$ python3 -q
>>> import numpy as np
>>> import numpy.linalg as la
>>> np.set_printoptions(suppress=True, linewidth=100)
>>> tidy = lambda a: np.round(a, 2) + 0
>>> data = np.array([[-0.06, 0.24, -1.76], [0.14, 0.1, -2.64], [-0.33, 0.24, 1.36]])
>>> tidy(la.norm(data[2] - data[0]))
np.float64(3.13)
>>> tidy(la.norm(data[2], 1)), tidy(la.norm(data[2], np.inf))
(np.float64(1.93), np.float64(1.36))
>>> la.norm(data, axis=1).argmax()
np.int64(1)
>>> tidy(la.norm(data, axis=1))
array([1.78, 2.65, 1.42])
>>> tidy(la.norm(data, "nuc"))
np.float64(3.91)
>>> tidy(la.norm(data, 1)), tidy(la.norm(data, np.inf))
(np.float64(5.76), np.float64(2.88))
>>> U, sv, Vt = la.svd(data)
>>> np.argmax(sv[:-1] / (sv[1:] + 1e-6)) + 1
np.int64(2)
>>> Y = U[:, :2] @ np.diag(sv[:2]) @ Vt[:2]
>>> la.matrix_rank(Y)
np.int64(2)
>>> tidy(np.abs(data - Y).max())
np.float64(0.0)
>>> tidy(la.norm(data - Y, 2)), tidy(sv[2])
(np.float64(0.0), np.float64(0.0))
>>> U, sv, Vt = la.svd(data)
>>> evecs = Vt[:(sv > 1e-8).sum()]
>>> rng = np.random.default_rng(18)
>>> x0 = data[1] + 5 * data[0] + rng.integers(2) * np.eye(3)[2]
>>> tidy(x0)
array([ -0.16,   1.3 , -10.44])
>>> tidy(np.diag(evecs.T @ evecs))
array([0.44, 0.56, 1.  ])
>>> la.matrix_rank(np.vstack([data, x0]))
np.int64(3)
>>> np.allclose(evecs.T @ evecs @ x0, x0)
False
>>> A = np.load("arr.npy")
>>> A
array([[ 3, -3,  3],
       [-3,  3, -3],
       [ 3, -3,  3]])
>>> th = np.radians(30)
>>> R = np.eye(3)
>>> R[0, 0] = R[1, 1] = np.cos(th)
>>> R[0, 1], R[1, 0] = -np.sin(th), np.sin(th)
>>> tidy(R)
array([[ 0.87, -0.5 ,  0.  ],
       [ 0.5 ,  0.87,  0.  ],
       [ 0.  ,  0.  ,  1.  ]])
>>> Y = A @ R.T
>>> np.allclose(A @ A.T, Y @ Y.T)
True
>>> r = la.matrix_rank(A)
>>> r
np.int64(1)
>>> null = la.svd(A)[2][r:].T
>>> [int(la.matrix_rank(np.delete(A, i, axis=0))) for i in range(3)]
[1, 1, 1]
>>> la.matrix_rank(A.T @ A), la.matrix_rank(A @ A.T)
(np.int64(1), np.int64(1))
>>> [int(la.matrix_rank(A[:, :j + 1])) for j in range(3)]
[1, 1, 1]
>>> np.allclose(A @ null, 0)
True
>>> null.shape
(3, 2)
>>> tidy(A @ null)
array([[0., 0.],
       [0., 0.],
       [0., 0.]])
>>> W = np.array([[0, 0], [1, 2], [0, 2]])
>>> c = np.array([2, 0])
>>> act = np.maximum(A @ W + c, 0)
>>> act
array([[0, 0],
       [5, 0],
       [0, 0]])
>>> C = np.array([[2, 2], [-1, 0]])
>>> (act @ C).round(6).argmax(axis=1)
array([0, 0, 0])
>>> act @ C
array([[ 0,  0],
       [10, 10],
       [ 0,  0]])
>>> W @ C
array([[ 0,  0],
       [ 0,  2],
       [-2,  0]])
>>> np.allclose(A, A.T)
True
>>> tidy(np.sort(np.abs(la.eigvals(A))))
array([0., 0., 9.])
>>> A.inv()
Traceback (most recent call last):
  File "<python-input-53>", line 1, in <module>
    A.inv()
    ^^^^^
AttributeError: 'numpy.ndarray' object has no attribute 'inv'
>>> la.matrix_power(A, 2)
array([[ 27, -27,  27],
       [-27,  27, -27],
       [ 27, -27,  27]])
>>> assert A == A.T
Traceback (most recent call last):
  File "<python-input-55>", line 1, in <module>
    assert A == A.T
           ^^^^^^^^
ValueError: The truth value of an array with more than one element is ambiguous. Use a.any() or a.all()
>>> np.trace(A)
np.int64(9)
>>> la.matrix_rank(A, rtol=0.1)
np.int64(1)
>>> [round(float(x), 2) for x in la.svd(A, compute_uv=False)[:3]]
[9.0, 0.0, 0.0]
>>> tidy(la.norm(A, 2) / la.norm(A))
np.float64(1.0)
>>> arr = np.array([[1, 1, -1, 0], [0, 1, 1, -1], [-1, 0, 1, 1], [1, -1, 0, 1]])
>>> r0 = np.array([2, 3, 2, 3])
>>> Y = arr + np.outer(r0, np.eye(4)[0])
>>> la.matrix_rank(la.inv(Y) - la.inv(arr), tol=1e-8)
np.int64(1)
>>> la.matrix_rank(Y - arr)
np.int64(1)
>>> labels = rng.permutation(4)
>>> labels
array([0, 2, 1, 3])
>>> Y = arr[labels][:, labels]
>>> tidy(la.det(Y)), tidy(la.det(arr[labels]))
(np.float64(-5.0), np.float64(5.0))
>>> np.diag(Y)
array([1, 1, 1, 1])
>>> np.trace(Y)
np.int64(4)
>>> tidy(np.sort(np.abs(la.eigvals(Y))))
array([1.  , 1.  , 2.24, 2.24])
>>> x0 = np.array([-2, -2, 2, -2])
>>> h = np.maximum(arr @ x0, 0)
>>> arr.T @ h
array([-2,  2,  4,  0])
>>> np.flatnonzero(h > 1e-9)
array([1, 2])
>>> h
array([0, 2, 2, 0])
>>> np.einsum("ij,ji->", arr, arr)
np.int64(8)
>>> tidy(la.det(2 * arr)), tidy(la.det(arr))
(np.float64(-80.0), np.float64(-5.0))
>>> tidy(la.eigvals(arr))
array([-1.+0.j,  2.+1.j,  2.-1.j,  1.+0.j])
>>> K = np.load("test6.npy")
>>> K
array([[ -3,  -1,   4],
       [ -4,   1,   1],
       [ -8,   4,   1],
       [-10,   3,   5],
       [-10,   0,   5],
       [-14,   4,   6],
       [-12,   7,   5],
       [ -8,   6,  10],
       [-10,   5,   7],
       [-12,   6,  10],
       [-10,   5,  12]])
>>> Xs = (K - K.mean(axis=0)) / K.std(axis=0)
>>> np.argwhere(np.abs(Xs) > 2)
array([], shape=(0, 2), dtype=int64)
>>> tidy(Xs.std(axis=0))
array([1., 1., 1.])
>>> c = la.lstsq(np.delete(Xs, 2, axis=1), Xs[:, 2])[0]
>>> tidy(1 - np.var(Xs[:, 2] - np.delete(Xs, 2, axis=1) @ c))
np.float64(0.31)
>>> tidy(c)
array([-0.16,  0.43])
>>> G = np.cov(K, rowvar=False)
>>> G.shape
(3, 3)
>>> tidy(np.polyfit(K[:, 0], K[:, 1], 1))
array([-0.51, -1.03])
>>> np.argwhere(np.triu(np.abs(np.corrcoef(K.T)) > 0.8, 1))
array([], shape=(0, 2), dtype=int64)
>>> tidy(np.corrcoef(K.T))
array([[ 1.  , -0.64, -0.44],
       [-0.64,  1.  ,  0.54],
       [-0.44,  0.54,  1.  ]])
>>> np.median(K, axis=0)
array([-10.,   4.,   5.])
>>> tidy(K.std(axis=0))
array([3.16, 2.5 , 3.38])
>>> tidy(np.corrcoef(K[:, 0], K[:, 1])[0, 1])
np.float64(-0.64)
>>> W = np.array([[2, 0, 2, 1, 0, 2], [2, 0, 1, 3, 0, 2], [3, 3, 0, 2, 3, 0]])
>>> c = np.array([-1, -3, 3, -3, -1, 0])
>>> act = np.maximum(K @ W + c, 0)
>>> (act > 0).astype(int)
array([[1, 1, 0, 0, 1, 0],
       [0, 0, 0, 0, 1, 0],
       [0, 0, 0, 1, 1, 0],
       [0, 1, 0, 1, 1, 0],
       [0, 1, 0, 0, 1, 0],
       [0, 1, 0, 1, 1, 0],
       [1, 1, 0, 1, 1, 0],
       [1, 1, 0, 1, 1, 0],
       [1, 1, 0, 1, 1, 0],
       [1, 1, 0, 1, 1, 0],
       [1, 1, 0, 1, 1, 0]])
>>> tidy((act > 0).mean(axis=0))
array([0.55, 0.82, 0.  , 0.73, 1.  , 0.  ])
>>> act
array([[ 3,  9,  0,  0, 11,  0],
       [ 0,  0,  0,  0,  2,  0],
       [ 0,  0,  0,  3,  2,  0],
       [ 0, 12,  0,  6, 14,  0],
       [ 0, 12,  0,  0, 14,  0],
       [ 0, 15,  0,  7, 17,  0],
       [ 4, 12,  0, 16, 14,  0],
       [25, 27,  0, 27, 29,  0],
       [10, 18,  0, 16, 20,  0],
       [17, 27,  0, 23, 29,  0],
       [25, 33,  0, 26, 35,  0]])
>>> C = np.array([[-2, -2, 0],
...     [2, 0, -1],
...     [1, -2, -1],
...     [-2, -2, 2],
...     [1, -2, -2],
...     [-1, -1, 2]])
>>> (act @ C).round(6).argmax(axis=1)
array([0, 0, 2, 0, 0, 0, 0, 0, 0, 0, 0])
>>> m1 = np.load("data.npy")
>>> m1
array([[0.5, 0.5],
       [0. , 1. ]])
>>> Y = la.inv(m1)
>>> tidy(la.det(m1) * la.det(Y))
np.float64(1.0)
>>> tidy(la.inv(Y))
array([[0.5, 0.5],
       [0. , 1. ]])
>>> m1 @ Y
array([[1., 0.],
       [0., 1.]])
>>> E = np.load("x.npy")
>>> E
array([[ -2.2,  -1.1,   0.6],
       [  1.1,   1.2,   0.4],
       [ -0.1,   2.5,  -1. ],
       [  0.9,   1. ,   0.2],
       [-10. , -19. ,  -2. ],
       [  0.4,  -0.1,   0.1],
       [  0.9,  -1.3,   0.9],
       [  0.3,  -0.1,   0.7],
       [ -1.2,   2. ,  -0.3],
       [ -0.7,   0.1,   0.5],
       [ -0.6,  -1.1,  -0.1],
       [ -1. ,   0.3,   0.5],
       [  0.6,  -0.7,   0.1],
       [ -0.6,  -0.9,   1. ],
       [  0.9,  -0.7,   0.3],
       [ -1. ,   0.4,   0.8],
       [ -0.8,  -0.1,  -0.4],
       [ -0.1,   0.6,  -0.7],
       [  0.6,  -1.3,  -1.3],
       [ -1.4,  -1.6,  -1.7],
       [ -0.9,  -1.2,   0.1],
       [ -1.2,   1.1,  -0.8],
       [ -0.8,  -1.1,   1.6]])
>>> x0 = np.array([-2, -3, -2])
>>> rhs = E @ x0
>>> tidy(la.lstsq(E, rhs)[0])
array([-2., -3., -2.])
>>> try:
...     la.solve(E, rhs)
... except la.LinAlgError as e:
...     print("failed:", e)
... 
failed: Last 2 dimensions of the array must be square
>>> rhs = rhs + 0.1 * rng.normal(size=23)
>>> tidy(rhs)
array([ 6.39, -6.4 , -5.21, -5.24, 81.06, -0.54,  0.58, -1.79, -2.89,  0.15,  4.67,  0.21,  0.75,
        2.01, -0.35, -0.8 ,  2.74, -0.2 ,  5.3 , 10.92,  5.21,  0.72,  1.69])
>>> c, *_ = la.lstsq(E, rhs)
>>> tidy(E.T @ (rhs - E @ c))
array([0., 0., 0.])
